% python3 -q
>>> import numpy as np
>>> import numpy.linalg as la
>>> np.set_printoptions(precision=3, suppress=True, linewidth=120, legacy="1.25")
>>> F = np.load("layer17.npy")
>>> print(F)
[[ 5  9]
 [ 6 10]
 [ 3  7]
 [ 2  6]
 [ 3  7]]
>>> x0 = np.array([-2, -2])
>>> target = F @ x0
>>> print(np.round(la.pinv(F) @ F, 3) + 0)
[[1. 0.]
 [0. 1.]]
>>> print(la.solve(F.T @ F, F.T @ target))
[-2. -2.]
>>> print(la.lstsq(F, target)[0])
[-2. -2.]
>>> print(target)
[-28 -32 -20 -16 -20]
>>> rng = np.random.default_rng(26624)
>>> target = target + 0.05 * rng.normal(size=5)
>>> print(target)
[-27.997 -31.901 -20.011 -16.031 -20.04 ]
>>> beta, *_ = la.lstsq(F, target)
>>> print([round(float(la.norm(la.solve(F.T @ F + lam * np.eye(2), F.T @ target))), 2) for lam in (0, 1, 10, 100)])
[2.81, 2.74, 2.63, 2.15]
>>> print(beta.round())
[-2. -2.]
>>> print(np.round(F.T @ (target - F @ beta), 3) + 0)
[0. 0.]
>>> print(beta)
[-1.943 -2.027]
>>> B = F[0, 0] * F[1:] - np.outer(F[1:, 0], F[0])
>>> print(B)
[[ 0 -4]
 [ 0  8]
 [ 0 12]
 [ 0  8]]
>>> print(np.flatnonzero(~B.round(6).any(axis=1)))
[]
>>> print(la.matrix_rank(B), la.matrix_rank(F))
1 2
>>> print(F[:, 0] / F[0, 0])
[1.  1.2 0.6 0.4 0.6]
>>> proj = F @ la.solve(F.T @ F, F.T)
>>> print(proj @ F[:, 1])
[ 9. 10.  7.  6.  7.]
>>> print(np.round((np.eye(5) - proj) @ F, 3) + 0)
[[0. 0.]
 [0. 0.]
 [0. 0.]
 [0. 0.]
 [0. 0.]]
>>> print(np.allclose(proj @ proj, proj))
True
>>> W = np.array([[2, 2, 1, 0, 0, 1], [3, 3, 1, 2, 3, 3]])
>>> beta = np.array([1, 3, 2, 1, 0, 4])
>>> act = np.maximum(F @ W + beta, 0)
>>> print((act > 0).mean(axis=0))
[1. 1. 1. 1. 1. 1.]
>>> Z = np.array([[3, 1], [3, 0], [0, 0], [3, 3], [2, 0], [3, 3]])
>>> print((act @ Z).round(6).argmax(axis=1))
[0 0 0 0 0]
>>> Uu, sv, vt = la.svd(F)
>>> print(np.argmax(sv[:-1] / (sv[1:] + 1e-6)) + 1)
1
>>> print(sv)
[19.895  1.477]
>>> B = Uu[:, :1] @ np.diag(sv[:1]) @ vt[:1]
>>> print(round(np.abs(F - B).max(), 3))
0.834
>>> print(round(la.norm(F - B) / la.norm(F), 3))
0.074
>>> J = np.array([[-0.1, 1.8, 0.9, 1.5],
...     [0.1, -1.2, -1.3, 2.1],
...     [-0.2, -1.9, 0.1, 0.1],
...     [-1.3, -1.6, 0.1, -0.4],
...     [0.8, -0.9, 0.6, 0.3]])
>>> print(J)
[[-0.1  1.8  0.9  1.5]
 [ 0.1 -1.2 -1.3  2.1]
 [-0.2 -1.9  0.1  0.1]
 [-1.3 -1.6  0.1 -0.4]
 [ 0.8 -0.9  0.6  0.3]]
>>> x0 = np.array([2, 1, -2, 1])
>>> target = J @ x0
>>> print(la.lstsq(J, target)[0])
[ 2.  1. -2.  1.]
>>> target = target + 0.3 * rng.normal(size=5)
>>> print(target)
[ 1.116  3.629 -2.513 -4.642 -0.118]
>>> beta, *_ = la.lstsq(J, target)
>>> print(np.round(J.T @ (target - J @ beta), 3) + 0)
[0. 0. 0. 0.]
>>> print([round(float(la.norm(la.solve(J.T @ J + lam * np.eye(4), J.T @ target))), 2) for lam in (0, 1, 10, 100)])
[3.14, 2.38, 0.95, 0.15]
>>> print(beta)
[ 1.995  0.975 -2.017  0.93 ]
>>> Q = J.astype(float).copy()
>>> for j in range(4):
...     Q[:, j] -= Q[:, :j] @ (Q[:, :j].T @ Q[:, j])
...     Q[:, j] /= la.norm(Q[:, j])
... 
>>> print(np.round(Q.T @ J, 3) + 0)
[[ 1.546  0.931  0.071  0.517]
 [ 0.     3.285  0.677 -0.037]
 [ 0.     0.     1.555 -0.799]
 [ 0.     0.     0.     2.452]]
>>> B = J / np.sqrt((J ** 2).mean(axis=1, keepdims=True))
>>> print(la.norm(B, axis=1))
[2. 2. 2. 2. 2.]
>>> print(la.matrix_rank(J - J.mean(axis=1, keepdims=True)))
3
>>> proj = J @ la.solve(J.T @ J, J.T)
>>> print(la.matrix_rank(np.eye(5) - proj))
1
>>> print(np.round((np.eye(5) - proj) @ J, 3) + 0)
[[0. 0. 0. 0.]
 [0. 0. 0. 0.]
 [0. 0. 0. 0.]
 [0. 0. 0. 0.]
 [0. 0. 0. 0.]]
>>> print(proj @ J[:, 0])
[-0.1  0.1 -0.2 -1.3  0.8]
>>> print(np.round(la.eigvalsh(proj), 3) + 0)
[0. 1. 1. 1. 1.]
>>> print(np.diag(proj))
[0.99  0.985 0.429 0.82  0.776]
>>> Uu, sv = la.svd(J)
Traceback (most recent call last):
  File "<python-input-63>", line 1, in <module>
    Uu, sv = la.svd(J)
    ^^^^^^
ValueError: too many values to unpack (expected 2)
>>> Uu, sv, vt = la.svd(J, full_matrices=False)
>>> print(np.round(Uu.T @ Uu, 3) + 0)
[[1. 0. 0. 0.]
 [0. 1. 0. 0.]
 [0. 0. 1. 0.]
 [0. 0. 0. 1.]]
>>> print((sv > 1e-8).sum())
4
>>> print(np.abs(Uu[:, 0]).round(6).argmax())
0
>>> print(np.abs(vt[0]))
[0.143 0.962 0.228 0.033]
>>> print(np.round(Uu.T @ J @ vt.T, 3) + 0)
[[3.526 0.    0.    0.   ]
 [0.    2.716 0.    0.   ]
 [0.    0.    1.438 0.   ]
 [0.    0.    0.    1.406]]
>>> print(np.round(vt @ vt.T, 3) + 0)
[[1. 0. 0. 0.]
 [0. 1. 0. 0.]
 [0. 0. 1. 0.]
 [0. 0. 0. 1.]]
>>> print(Uu.shape, sv.shape, vt.shape)
(5, 4) (4,) (4, 4)
>>> feats = np.array([[-5, -2, -4],
...     [-4, 3, -7],
...     [-5, 2, -10],
...     [-8, 4, -8],
...     [-6, 1, -13],
...     [-5, -3, -16],
...     [-1, -7, -17],
...     [2, -4, -20],
...     [-3, -2, -21],
...     [-4, 1, -18],
...     [-8, -2, -23],
...     [-3, -2, -22],
...     [-3, 2, -26],
...     [-7, 7, -22],
...     [-9, 7, -23],
...     [-6, 3, -27],
...     [-3, 0, -26],
...     [-7, -5, -24]])
>>> T = np.stack([feats, 3 * feats, feats[::-1]])
>>> print(T.shape)
(3, 18, 3)
>>> print((T @ feats.T).shape)
(3, 18, 18)
>>> gram = np.cov(feats, rowvar=False)
>>> print(np.round(np.corrcoef(feats[:, 0], feats[:, 1])[0, 1], 3))
-0.551
>>> print(feats.std(axis=0))
[2.642 3.775 6.874]
>>> print(np.corrcoef(feats.T))
[[ 1.    -0.551 -0.046]
 [-0.551  1.     0.02 ]
 [-0.046  0.02   1.   ]]
>>> print(np.polyfit(feats[:, 0], feats[:, 1], 1))
[-0.787 -3.549]
>>> E = np.loadtxt("test10.csv", delimiter=",")
>>> print(E)
[[0. 2. 1. 1.]
 [0. 1. 1. 1.]
 [2. 1. 1. 1.]
 [2. 1. 2. 1.]
 [0. 7. 6. 6.]]
>>> B = np.c_[E[:, :1] @ np.array([[5]]), np.array([3, 5, 3, 3, 1])]
>>> print(B)
[[ 0.  3.]
 [ 0.  5.]
 [10.  3.]
 [10.  3.]
 [ 0.  1.]]
>>> print(np.round(la.lstsq(E, B[:, 0])[0], 3) + 0)
[5. 0. 0. 0.]
>>> print(la.matrix_rank(np.c_[E, B]))
5
>>> print(np.round(la.norm(B - E @ la.lstsq(E, B)[0], axis=0), 3) + 0)
[0.    5.196]
>>> print(la.matrix_rank(B))
2
>>> Uu, sv, vt = la.svd(B, full_matrices=False)
>>> print(np.abs(vt[0]))
[0.942 0.336]
>>> print(np.round(Uu.T @ B @ vt.T, 3) + 0)
[[14.879  0.   ]
 [ 0.     5.623]]
>>> print(sv)
[14.879  5.623]
>>> print((sv > 1e-8).sum())
2
>>> print(np.round(Uu.T @ Uu, 3) + 0)
[[1. 0.]
 [0. 1.]]
>>> print(np.cumsum(sv ** 2) / np.sum(sv ** 2))
[0.875 1.   ]
>>> print(Uu.shape, sv.shape, vt.shape)
(5, 2) (2,) (2, 2)
>>> print(sv / sv[0])
[1.    0.378]
>>> print(np.allclose(Uu * sv @ vt, B))
True
>>> print(np.round(vt @ vt.T, 3) + 0)
[[1. 0.]
 [0. 1.]]
>>> x0 = np.array([1, -1, 0, -1])
>>> target = E @ x0
>>> print(np.round(la.lstsq(E, target)[0], 3) + 0)
[ 1. -1.  0. -1.]
>>> print(np.round(la.pinv(E) @ E, 3) + 0)
[[1. 0. 0. 0.]
 [0. 1. 0. 0.]
 [0. 0. 1. 0.]
 [0. 0. 0. 1.]]
>>> print(target)
[ -3.  -2.   0.   0. -13.]
>>> target = target + 0.1 * rng.normal(size=5)
>>> print(target)
[ -2.81   -2.025  -0.021   0.037 -12.884]
>>> beta, *_ = la.lstsq(E, target)
>>> print(round(la.norm(target - E @ beta), 3))
0.01
>>> print([round(float(la.norm(la.solve(E.T @ E + lam * np.eye(4), E.T @ target))), 2) for lam in (0, 1, 10, 100)])
[1.81, 1.54, 1.16, 0.64]
>>> print(beta)
[ 0.997 -0.793  0.058 -1.28 ]
>>> m1 = np.loadtxt("arr.csv", delimiter=",")
>>> print(m1)
[[ -0.5  -1.3  -1.   -0.7]
 [  0.4   0.7   1.    0.8]
 [ -1.    1.1   0.2   0.7]
 [ -0.5  -0.6   0.5   1.4]
 [ -1.3   0.3  -0.9   2.1]
 [ -0.5  -1.3  -0.1  -1.8]
 [  0.    0.5  -1.   -2.2]
 [  1.3   1.8  -0.1   0.8]
 [  1.    1.   -0.3  -2.3]
 [  0.7   2.1  -0.2  -0.4]
 [  0.1   0.3   0.4  -0.1]
 [ -0.2   0.8   0.7  -0.4]
 [ -0.6   0.5   0.   -0.7]
 [-10.5   0.5  -0.5   0. ]
 [ -0.2   0.7  -1.1   0.9]
 [ -0.9  -0.2  -0.3   0.5]
 [  1.1  -0.7   1.    1.7]
 [ -1.2   2.7  -0.6   0.5]
 [  0.7   0.6   0.   -0.6]]
>>> gram = m1.T @ m1
>>> print(gram)
[[121.43  -4.03   8.56  -3.39]
 [ -4.03  24.33  -2.22   1.2 ]
 [  8.56  -2.22   7.81   3.46]
 [ -3.39   1.2    3.46  27.38]]
>>> print((m1 @ m1.T).shape)
(19, 19)
>>> print(la.svd(m1, compute_uv=False) ** 2)
[122.356  28.071  24.254   6.268]
>>> print(la.matrix_rank(gram))
4
>>> evals, vecs = la.eigh(gram)
>>> print(vecs @ np.diag(evals) @ vecs.T)
[[121.43  -4.03   8.56  -3.39]
 [ -4.03  24.33  -2.22   1.2 ]
 [  8.56  -2.22   7.81   3.46]
 [ -3.39   1.2    3.46  27.38]]
>>> print(round(float(evals.sum()), 3), np.trace(gram))
180.95 180.95
>>> print(np.unique(evals.round(6) + 0, return_counts=True)[1])
[1 1 1 1]
>>> print(np.round(vecs.T @ gram @ vecs, 3) + 0)
[[  6.268   0.      0.      0.   ]
 [  0.     24.254   0.      0.   ]
 [  0.      0.     28.071   0.   ]
 [  0.      0.      0.    122.356]]
>>> print((evals > 1e-8).sum(), (evals < -1e-8).sum())
4 0
>>> Z = m1[[17, 14]].astype(float)
>>> for _ in range(6):
...     z = la.norm(m1[:, None] - Z, axis=-1).argmin(axis=1)
...     Z = np.array([m1[z == j].mean(axis=0) for j in range(2)])
... 
>>> print(z)
[1 1 1 1 1 1 1 1 1 1 1 1 1 0 1 1 1 1 1]
>>> print(Z)
[[-10.5     0.5    -0.5     0.   ]
 [ -0.089   0.5    -0.1     0.011]]
>>> print(np.abs(Z[1] - Z[0]).argmax())
0
